In [1]: import numpy as np

In [2]: np.set_printoptions(precision=1, suppress=True, linewidth=160, legacy="1.25")

In [3]: rnd = lambda a: np.round(a, 1) + 0

In [4]: M = np.loadtxt("case18.csv", delimiter=",")

In [5]: M
Out[5]: 
array([[0., 2., 0., 2., 0., 2.],
       [2., 0., 2., 0., 2., 0.],
       [2., 1., 2., 1., 2., 1.],
       [0., 2., 0., 2., 0., 2.],
       [2., 0., 2., 0., 2., 0.],
       [2., 1., 2., 1., 2., 1.]])

In [6]: np.argsort(-np.linalg.norm(M, axis=0).round(6), kind="stable")[:3]
Out[6]: array([0, 2, 4])

In [7]: np.linalg.cond(M) > 100
Out[7]: True

In [8]: print(rnd(np.linalg.norm(M, 2) / np.linalg.norm(M)))
0.8

In [9]: data = np.load("out16.npy")

In [10]: data
Out[10]: 
array([[ 0,  0,  0,  0,  0,  1,  0],
       [ 0,  0,  0,  2,  0,  0,  0],
       [ 0,  0,  0,  0,  3,  0,  0],
       [ 0,  0,  0,  0,  0,  0, -1],
       [ 3,  0,  0,  0,  0,  0,  0],
       [ 0,  2,  0,  0,  0,  0,  0],
       [ 0,  0, -2,  0,  0,  0,  0]])

In [11]: rng = np.random.default_rng(82)

In [12]: idx = rng.permutation(7)

In [13]: print(idx)
[4 3 6 1 5 2 0]

In [14]: Y = data[idx][:, idx]

In [15]: rnd(np.sort(np.abs(np.linalg.eigvals(Y))))
Out[15]: array([1.8, 1.8, 1.8, 1.8, 1.8, 1.8, 1.8])

In [16]: Y
Out[16]: 
array([[ 0,  0,  0,  0,  0,  0,  3],
       [ 0,  0, -1,  0,  0,  0,  0],
       [ 0,  0,  0,  0,  0, -2,  0],
       [ 0,  2,  0,  0,  0,  0,  0],
       [ 0,  0,  0,  2,  0,  0,  0],
       [ 3,  0,  0,  0,  0,  0,  0],
       [ 0,  0,  0,  0,  1,  0,  0]])

In [17]: np.abs(data).max()
Out[17]: 3

In [18]: data.shape
Out[18]: (7, 7)

In [19]: np.unravel_index(np.abs(data).argmax(), data.shape)
Out[19]: (2, 4)

In [20]: np.linalg.matrix_rank(data)
Out[20]: 7

In [21]: print(rnd(np.linalg.svd(data, compute_uv=False)))
[3. 3. 2. 2. 2. 1. 1.]

In [22]: gram = data.T @ data

In [23]: print(rnd(np.linalg.eigvalsh(gram)[::-1]))
[9. 9. 4. 4. 4. 1. 1.]

In [24]: np.linalg.matrix_rank(gram)
Out[24]: 7

In [25]: Y = np.array([[-2, 1], [-2, 1]])

In [26]: mat = Y - Y.T

In [27]: mat
Out[27]: 
array([[ 0,  3],
       [-3,  0]])

In [28]: x0 = np.array([1, 3])

In [29]: rnd(np.linalg.svd(mat, compute_uv=False))
Out[29]: array([3., 3.])

In [30]: rnd(np.linalg.det(mat))
Out[30]: 9.0

In [31]: O = np.linalg.solve(np.eye(2) - mat, np.eye(2) + mat)

In [32]: rnd(np.linalg.det(O))
Out[32]: 1.0

In [33]: rnd(O @ O.T)
Out[33]: 
array([[1., 0.],
       [0., 1.]])

In [34]: (mat - mat.T) / 2
Out[34]: 
array([[ 0.,  3.],
       [-3.,  0.]])

In [35]: print(mat @ mat)
[[-9  0]
 [ 0 -9]]

In [36]: print(rnd(np.abs(np.linalg.eigvals(mat)).max()))
3.0

In [37]: np.allclose(mat, mat.T)
Out[37]: False

In [38]: np.linalg.matrix_power(mat, 4)
Out[38]: 
array([[81,  0],
       [ 0, 81]])
